$ python3 -q
>>> import numpy as np
>>> import numpy.linalg as la
>>> np.set_printoptions(precision=2, suppress=True, linewidth=140, floatmode="fixed")
>>> tidy = lambda a: np.round(a, 2) + 0
>>> M = np.load("out10.npy")
>>> M
array([[-3.00, -5.00,  1.00,  0.00,  0.00,  0.00,  0.00],
       [ 0.00,  0.00,  0.00,  0.00,  0.00,  0.00,  0.00],
       [-5.00,  3.00,  5.00,  0.00,  0.00,  0.00,  0.00],
       [ 0.00,  0.00,  0.00,  0.00, -1.00, -2.00,  1.00],
       [ 0.00,  0.00,  0.00,  1.00,  1.00,  2.00,  2.00],
       [ 0.00,  0.00,  0.00, -1.00, -1.00, -2.00, -2.00],
       [ 0.00,  0.00,  0.00,  0.00, -2.00,  1.00,  1.00]])
>>> (M != 0).astype(int)
array([[1, 1, 1, 0, 0, 0, 0],
       [0, 0, 0, 0, 0, 0, 0],
       [1, 1, 1, 0, 0, 0, 0],
       [0, 0, 0, 0, 1, 1, 1],
       [0, 0, 0, 1, 1, 1, 1],
       [0, 0, 0, 1, 1, 1, 1],
       [0, 0, 0, 0, 1, 1, 1]])
>>> M @ M
array([[  4.00,  18.00,   2.00,   0.00,   0.00,   0.00,   0.00],
       [  0.00,   0.00,   0.00,   0.00,   0.00,   0.00,   0.00],
       [-10.00,  40.00,  20.00,   0.00,   0.00,   0.00,   0.00],
       [  0.00,   0.00,   0.00,   1.00,  -1.00,   3.00,   3.00],
       [  0.00,   0.00,   0.00,  -1.00,  -6.00,  -2.00,   1.00],
       [  0.00,   0.00,   0.00,   1.00,   6.00,   2.00,  -1.00],
       [  0.00,   0.00,   0.00,  -3.00,  -5.00,  -5.00,  -5.00]])
>>> Uu, s, VT = la.svd(M)
>>> np.argmax(s[:-1] / (s[1:] + 1e-6)) + 1
np.int64(5)
>>> B = Uu[:, :5] @ np.diag(s[:5]) @ VT[:5]
>>> tidy(la.norm(M - B) / la.norm(M))
np.float64(0.0)
>>> print(la.matrix_rank(B))
5
>>> la.matrix_rank(M, rtol=0.05)
np.int64(5)
>>> print(tidy(B))
[[-3.00 -5.00  1.00  0.00  0.00  0.00  0.00]
 [ 0.00  0.00  0.00  0.00  0.00  0.00  0.00]
 [-5.00  3.00  5.00  0.00  0.00  0.00  0.00]
 [ 0.00  0.00  0.00  0.00 -1.00 -2.00  1.00]
 [ 0.00  0.00  0.00  1.00  1.00  2.00  2.00]
 [ 0.00  0.00  0.00 -1.00 -1.00 -2.00 -2.00]
 [ 0.00  0.00  0.00  0.00 -2.00  1.00  1.00]]
>>> r = la.matrix_rank(M)
>>> r
np.int64(5)
>>> null = la.svd(M)[2][r:].T
>>> [int(la.matrix_rank(M[:i])) for i in range(1, len(M) + 1)]
[1, 1, 2, 3, 4, 4, 5]
>>> [int(la.matrix_rank(M[:, :j + 1])) for j in range(7)]
[1, 2, 2, 3, 4, 5, 5]
>>> np.allclose(M @ null, 0)
True
>>> Uu, s, VT = la.svd(M)
>>> vecs = VT[:(s > 1e-8).sum()]
>>> rng = np.random.default_rng(63)
>>> x0 = M[4] + 5 * M[2] + rng.integers(2) * np.eye(7)[2]
>>> print(x0)
[-25.00  15.00  25.00   1.00   1.00   2.00   2.00]
>>> la.matrix_rank(np.vstack([M, x0]))
np.int64(5)
>>> tidy(la.norm(x0 - vecs.T @ vecs @ x0))
np.float64(0.0)
>>> print(tidy(np.diag(vecs.T @ vecs)))
[0.62 0.95 0.43 0.13 0.97 1.00 0.90]
>>> tidy(vecs.T @ vecs)
array([[ 0.62,  0.14, -0.47,  0.00,  0.00,  0.00,  0.00],
       [ 0.14,  0.95,  0.17,  0.00,  0.00,  0.00,  0.00],
       [-0.47,  0.17,  0.43,  0.00,  0.00,  0.00,  0.00],
       [ 0.00,  0.00,  0.00,  0.13,  0.17,  0.06,  0.29],
       [ 0.00,  0.00,  0.00,  0.17,  0.97, -0.01, -0.06],
       [ 0.00,  0.00,  0.00,  0.06, -0.01,  1.00, -0.02],
       [ 0.00,  0.00,  0.00,  0.29, -0.06, -0.02,  0.90]])
>>> F = np.loadtxt("block15.csv", delimiter=",")
>>> F
array([[-3.00,  3.00,  1.00, -3.00,  1.00, -1.00],
       [-1.00,  3.00,  1.00, -3.00,  4.00, -3.00],
       [ 2.00,  5.00, -2.00, -4.00,  4.00, -2.00],
       [ 0.00,  4.00, -5.00, -6.00,  4.00,  1.00],
       [-2.00,  1.00, -5.00, -7.00,  5.00, -2.00],
       [-2.00,  3.00, -8.00, -9.00,  3.00,  1.00],
       [ 0.00,  5.00, -7.00, -7.00,  6.00,  4.00],
       [ 3.00,  6.00, -9.00, -6.00,  6.00,  6.00],
       [ 2.00,  3.00, -9.00, -6.00,  9.00,  6.00],
       [-1.00,  2.00, -8.00, -7.00,  6.00,  5.00],
       [-3.00,  0.00, -6.00, -5.00,  6.00,  8.00],
       [ 0.00,  1.00, -7.00, -7.00,  7.00,  9.00]])
>>> P = F @ la.solve(F.T @ F, F.T)
>>> tidy(np.trace(P))
np.float64(6.0)
>>> print(tidy(la.eigvalsh(P)))
[0.00 0.00 0.00 0.00 0.00 0.00 1.00 1.00 1.00 1.00 1.00 1.00]
>>> tidy(np.diag(P))
array([0.57, 0.51, 0.42, 0.14, 0.61, 0.65, 0.22, 0.55, 0.55, 0.18, 0.63, 0.97])
>>> tidy(P @ F[:, 2])
array([ 1.00,  1.00, -2.00, -5.00, -5.00, -8.00, -7.00, -9.00, -9.00, -8.00, -6.00, -7.00])
